% ipython --no-banner

In [1]: import numpy as np

In [2]: from numpy import linalg as LA

In [3]: np.set_printoptions(precision=2, suppress=True, linewidth=160)

In [4]: tidy = lambda a: np.round(a, 2) + 0

In [5]: A = np.load("a.npy")

In [6]: A
Out[6]: 
array([[ 0.07,  0.74, -0.87,  0.13],
       [ 1.31, -1.98,  0.69, -0.56],
       [-1.13, -0.23,  2.07,  0.32],
       [-2.79,  1.37,  2.61,  1.01]])

In [7]: # null space of dimension 1

In [8]: U, sig, vt = LA.svd(A)

In [9]: evecs = vt[:(sig > 1e-8).sum()]

In [10]: rng = np.random.default_rng(25)

In [11]: vec = A[3] + 5 * A[1] + rng.integers(2) * np.eye(4)[2]

In [12]: tidy(vec)
Out[12]: array([ 3.76, -8.53,  7.06, -1.79])

In [13]: tidy(np.diag(evecs.T @ evecs))
Out[13]: array([0.96, 0.79, 0.92, 0.33])

In [14]: np.allclose(evecs.T @ evecs @ vec, vec)
Out[14]: False

In [15]: LA.matrix_rank(np.vstack([A, vec]))
Out[15]: np.int64(4)

In [16]: tidy(evecs.T @ evecs)
Out[16]: 
array([[ 0.96, -0.09, -0.06,  0.16],
       [-0.09,  0.79, -0.13,  0.38],
       [-0.06, -0.13,  0.92,  0.23],
       [ 0.16,  0.38,  0.23,  0.33]])

In [17]: tidy(LA.norm(vec - evecs.T @ evecs @ vec))
Out[17]: np.float64(0.28)

In [18]: np.allclose(A @ A.T, A.T @ A)
Out[18]: False

In [19]: tidy((A - A.T) / 2)
Out[19]: 
array([[ 0.  , -0.29,  0.13,  1.46],
       [ 0.29,  0.  ,  0.46, -0.97],
       [-0.13, -0.46,  0.  , -1.14],
       [-1.46,  0.97,  1.14,  0.  ]])

In [20]: U, sig, vt = LA.svd(A, full_matrices=False)

In [21]: np.abs(U[:, 0]).round(6).argmax()
Out[21]: np.int64(3)

In [22]: tidy(sig / sig[0])
Out[22]: array([1.  , 0.57, 0.03, 0.  ])

In [23]: tidy(np.cumsum(sig ** 2) / np.sum(sig ** 2))
Out[23]: array([0.75, 1.  , 1.  , 1.  ])

In [24]: (sig > 1e-8).sum()
Out[24]: np.int64(3)

In [25]: tidy(vt @ vt.T)
Out[25]: 
array([[1., 0., 0., 0.],
       [0., 1., 0., 0.],
       [0., 0., 1., 0.],
       [0., 0., 0., 1.]])

In [26]: U.shape, sig.shape, vt.shape
Out[26]: ((4, 4), (4,), (4, 4))

In [27]: np.allclose(U * sig @ vt, A)
Out[27]: True

In [28]: tidy(np.sqrt((sig ** 2).sum())), tidy(LA.norm(A))
Out[28]: (np.float64(5.56), np.float64(5.56))

In [29]: tidy(U.T @ U)
Out[29]: 
array([[1., 0., 0., 0.],
       [0., 1., 0., 0.],
       [0., 0., 1., 0.],
       [0., 0., 0., 1.]])

In [30]: rank = LA.matrix_rank(A)

In [31]: rank
Out[31]: np.int64(3)

In [32]: ns = LA.svd(A)[2][rank:].T

In [33]: LA.matrix_rank(A.T @ A), LA.matrix_rank(A @ A.T)
Out[33]: (np.int64(3), np.int64(3))

In [34]: [int(LA.matrix_rank(A[:i])) for i in range(1, len(A) + 1)]
Out[34]: [1, 2, 3, 3]

In [35]: tidy(np.einsum("ij,ji->", A, A))
Out[35]: np.float64(12.23)

In [36]: tidy(LA.det(2 * A)), tidy(LA.det(A))
Out[36]: (np.float64(0.0), np.float64(0.0))

In [37]: data = np.loadtxt("sample18.csv", delimiter=",")

In [38]: data
Out[38]: 
array([[ 0.12, -0.21,  0.42],
       [ 0.48, -0.84,  1.68],
       [ 0.12, -0.21,  0.42],
       [-0.24,  0.42, -0.84]])

In [39]: np.unique(data.round(6), axis=0).shape
Out[39]: (3, 3)

In [40]: tidy(data @ LA.pinv(data) @ data)
Out[40]: 
array([[ 0.12, -0.21,  0.42],
       [ 0.48, -0.84,  1.68],
       [ 0.12, -0.21,  0.42],
       [-0.24,  0.42, -0.84]])

In [41]: LA.lstsq(data[:-1].T, data[-1])[2]
Out[41]: np.int32(1)

In [42]: tidy(np.trace(LA.pinv(data) @ data))
Out[42]: np.float64(1.0)

In [43]: np.allclose(data[:-1].T @ LA.lstsq(data[:-1].T, data[-1])[0], data[-1])
Out[43]: True

In [44]: LA.cond(data) > 100
Out[44]: np.True_

In [45]: rank = LA.matrix_rank(data)

In [46]: rank
Out[46]: np.int64(1)

In [47]: ns = LA.svd(data)[2][rank:].T

In [48]: ns.shape
Out[48]: (3, 2)

In [49]: LA.matrix_rank(data.T @ data), LA.matrix_rank(data @ data.T)
Out[49]: (np.int64(1), np.int64(1))

In [50]: [int(LA.matrix_rank(data[:, :j + 1])) for j in range(3)]
Out[50]: [1, 1, 1]

In [51]: tidy(data @ ns)
Out[51]: 
array([[0., 0.],
       [0., 0.],
       [0., 0.],
       [0., 0.]])

In [52]: [int(LA.matrix_rank(data[:i])) for i in range(1, len(data) + 1)]
Out[52]: [1, 1, 1, 1]

In [53]: U, sig, vt = LA.svd(data)

In [54]: evecs = vt[:(sig > 1e-8).sum()]

In [55]: vec = data[0] + 3 * data[3] + rng.integers(2) * np.eye(3)[0]

In [56]: vec
Out[56]: array([-0.6 ,  1.05, -2.1 ])

In [57]: tidy(np.diag(evecs.T @ evecs))
Out[57]: array([0.06, 0.19, 0.75])

In [58]: np.allclose(evecs.T @ evecs @ vec, vec)
Out[58]: True

In [59]: mat = np.loadtxt("out7.csv", delimiter=",")

In [60]: mat
Out[60]: 
array([[ 0.25, -1.22, -1.1 ,  1.49],
       [ 0.07, -0.46, -0.07,  0.59],
       [ 0.43,  0.33,  0.51, -0.93],
       [-0.03, -1.26, -1.14,  1.12],
       [ 0.24, -2.85, -2.49,  3.78],
       [ 0.57, -0.79, -0.89,  0.66],
       [ 0.03,  4.35,  4.27, -6.66],
       [-0.18,  1.24,  0.45, -2.16],
       [ 0.65, -0.22,  0.05,  1.09],
       [-0.21, -1.58, -1.97,  2.66],
       [ 0.02, -1.73, -1.53,  3.09],
       [-0.25, -0.5 , -1.43,  0.73],
       [-0.48,  0.98,  0.67, -0.49],
       [-0.09,  1.11,  1.67, -2.2 ],
       [-0.01, -0.9 , -0.51,  1.19],
       [-0.14, -0.62, -0.47,  0.64],
       [-0.51, -0.67, -0.33,  0.86],
       [ 0.46,  2.68,  2.74, -5.09]])

In [61]: out = mat + rng.integers(-2, 3, (18, 1)) @ rng.integers(-2, 3, (1, 4))

In [62]: tidy(out)
Out[62]: 
array([[ -3.75,   0.78,  -5.1 ,   5.49],
       [  4.07,  -2.46,   3.93,  -3.41],
       [  2.43,  -0.67,   2.51,  -2.93],
       [  1.97,  -2.26,   0.86,  -0.88],
       [  0.24,  -2.85,  -2.49,   3.78],
       [  2.57,  -1.79,   1.11,  -1.34],
       [  4.03,   2.35,   8.27, -10.66],
       [  3.82,  -0.76,   4.45,  -6.16],
       [  0.65,  -0.22,   0.05,   1.09],
       [  3.79,  -3.58,   2.03,  -1.34],
       [  2.02,  -2.73,   0.47,   1.09],
       [ -4.25,   1.5 ,  -5.43,   4.73],
       [ -0.48,   0.98,   0.67,  -0.49],
       [ -2.09,   2.11,  -0.33,  -0.2 ],
       [ -2.01,   0.1 ,  -2.51,   3.19],
       [  3.86,  -2.62,   3.53,  -3.36],
       [  1.49,  -1.67,   1.67,  -1.14],
       [  2.46,   1.68,   4.74,  -7.09]])

In [63]: tidy(LA.svd(out - mat, compute_uv=False))
Out[63]: array([21.63,  0.  ,  0.  ,  0.  ])

In [64]: np.abs(out - mat).sum(axis=1)
Out[64]: array([14., 14.,  7.,  7.,  0.,  7., 14., 14.,  0., 14.,  7., 14.,  0.,  7.,  7., 14.,  7.,  7.])

In [65]: LA.matrix_rank(out - mat, tol=1e-8)
Out[65]: np.int64(1)

In [66]: Ac = mat - mat.mean(axis=0)

In [67]: U, sig, vt = LA.svd(Ac, full_matrices=False)

In [68]: np.abs(U[:, 0]).argmax()
Out[68]: np.int64(6)

In [69]: tidy(sig)
Out[69]: array([14.61,  1.61,  1.46,  0.88])

In [70]: np.abs(vt[0]).argmax()
Out[70]: np.int64(3)

In [71]: LA.matrix_rank(Ac)
Out[71]: np.int64(4)

In [72]: np.searchsorted(np.cumsum(sig ** 2) / (sig ** 2).sum(), 0.9) + 1
Out[72]: np.int64(1)

In [73]: tidy(sig ** 2 / (sig ** 2).sum())
Out[73]: array([0.97, 0.01, 0.01, 0.  ])

In [74]: idx = mat[:, 2] > np.median(mat[:, 2])

In [75]: f = mat[idx].mean(axis=0) - mat[~idx].mean(axis=0)

In [76]: tidy((((mat - mat.mean(axis=0)) @ f > 0) == idx).mean())
Out[76]: np.float64(0.83)

In [77]: tidy(f)
Out[77]: array([-0.01,  2.31,  2.39, -3.37])

In [78]: np.argsort(-np.abs(f).round(6), kind="stable")
Out[78]: array([3, 2, 1, 0])

In [79]: ang = np.deg2rad(96)

In [80]: m1 = np.eye(3)

In [81]: m1[np.ix_([0, 2], [0, 2])] = [[np.cos(ang), -np.sin(ang)], [np.sin(ang), np.cos(ang)]]

In [82]: tidy(m1)
Out[82]: 
array([[-0.1 ,  0.  , -0.99],
       [ 0.  ,  1.  ,  0.  ],
       [ 0.99,  0.  , -0.1 ]])

In [83]: # keeps lengths

In [84]: tidy(np.kron(np.eye(2, dtype=int), m1))
Out[84]: 
array([[-0.1 ,  0.  , -0.99,  0.  ,  0.  ,  0.  ],
       [ 0.  ,  1.  ,  0.  ,  0.  ,  0.  ,  0.  ],
       [ 0.99,  0.  , -0.1 ,  0.  ,  0.  ,  0.  ],
       [ 0.  ,  0.  ,  0.  , -0.1 ,  0.  , -0.99],
       [ 0.  ,  0.  ,  0.  ,  0.  ,  1.  ,  0.  ],
       [ 0.  ,  0.  ,  0.  ,  0.99,  0.  , -0.1 ]])

In [85]: tidy(np.einsum("ii->", m1))
Out[85]: np.float64(0.79)

In [86]: E = np.loadtxt("case11.csv", delimiter=",")

In [87]: E
Out[87]: 
array([[0., 0., 0., 0., 0.],
       [1., 3., 0., 1., 1.],
       [1., 3., 0., 1., 1.]])

In [88]: # column 3 repeats column 0

In [89]: tidy(E @ LA.pinv(E) @ E)
Out[89]: 
array([[0., 0., 0., 0., 0.],
       [1., 3., 0., 1., 1.],
       [1., 3., 0., 1., 1.]])

In [90]: np.abs(np.diag(LA.qr(E)[1])) > 1e-9
Out[90]: array([ True, False, False])

In [91]: np.unique(E.round(6), axis=0).shape
Out[91]: (2, 5)

In [92]: C2 = E.T @ E

In [93]: C2
Out[93]: 
array([[ 2.,  6.,  0.,  2.,  2.],
       [ 6., 18.,  0.,  6.,  6.],
       [ 0.,  0.,  0.,  0.,  0.],
       [ 2.,  6.,  0.,  2.,  2.],
       [ 2.,  6.,  0.,  2.,  2.]])

In [94]: (E @ E.T).shape
Out[94]: (3, 3)

In [95]: tidy(LA.eigvalsh(C2)[::-1])
Out[95]: array([24.,  0.,  0.,  0.,  0.])

In [96]: F = np.loadtxt("block2.csv", delimiter=",")

In [97]: F
Out[97]: 
array([[ 12.92, -24.61,   8.37,  16.1 ],
       [  9.66, -24.52,   8.05,  16.78],
       [ 22.94, -12.97,  13.33,   9.04],
       [ 11.51, -22.96,   8.51,  15.11],
       [ 14.76, -24.93,   6.83,  16.93],
       [ 12.31, -25.01,   7.8 ,  17.91],
       [ 21.3 , -14.38,  11.54,   9.16],
       [ 13.49, -25.16,   8.83,  16.63],
       [-32.19,   0.57,  23.65,   8.84],
       [-31.66,  -0.03,  23.06,  11.17],
       [-31.41,   0.57,  22.58,   8.07],
       [-30.31,  -0.04,  24.17,  10.26],
       [-29.91,  -1.26,  23.66,  11.22],
       [-29.51,   0.34,  24.14,  10.02],
       [-29.61,  -0.7 ,  24.21,  11.34],
       [ 11.94, -24.7 ,   8.22,  16.38],
       [ 11.74, -23.94,   8.8 ,  14.32],
       [ 23.43, -14.86,  11.37,   7.07],
       [ 21.93, -14.44,  10.97,   8.57],
       [-30.45,   0.65,  25.27,  11.25],
       [ 20.73, -14.74,   9.57,   7.25],
       [ 21.4 , -16.48,  13.17,   8.82],
       [-31.82,  -0.52,  23.47,   9.43],
       [ 21.66, -12.3 ,  12.32,   8.35]])

In [98]: Ac = F - F.mean(axis=0)

In [99]: U, sig, vt = LA.svd(Ac, full_matrices=False)

In [100]: (np.sign(U[:, 0]) == np.sign(U[0, 0])).astype(int)
Out[100]: array([1, 1, 1, 1, 1, 1, 1, 1, 0, 0, 0, 0, 0, 0, 0, 1, 1, 1, 1, 0, 1, 1, 0, 1])

In [101]: tidy(Ac.mean(axis=0))
Out[101]: array([0., 0., 0., 0.])

In [102]: np.searchsorted(np.cumsum(sig ** 2) / (sig ** 2).sum(), 0.9) + 1
Out[102]: np.int64(1)

In [103]: np.abs(vt[0]).argmax()
Out[103]: np.int64(0)

In [104]: tidy(np.abs(vt[-1]))
Out[104]: array([0.03, 0.59, 0.63, 0.51])

In [105]: tidy(sig)
Out[105]: array([126.89,  31.42,   5.42,   3.2 ])

In [106]: tidy(sig ** 2 / (sig ** 2).sum())
Out[106]: array([0.94, 0.06, 0.  , 0.  ])

In [107]: tidy((sig ** 2).sum() ** 2 / (sig ** 4).sum())
Out[107]: np.float64(1.13)
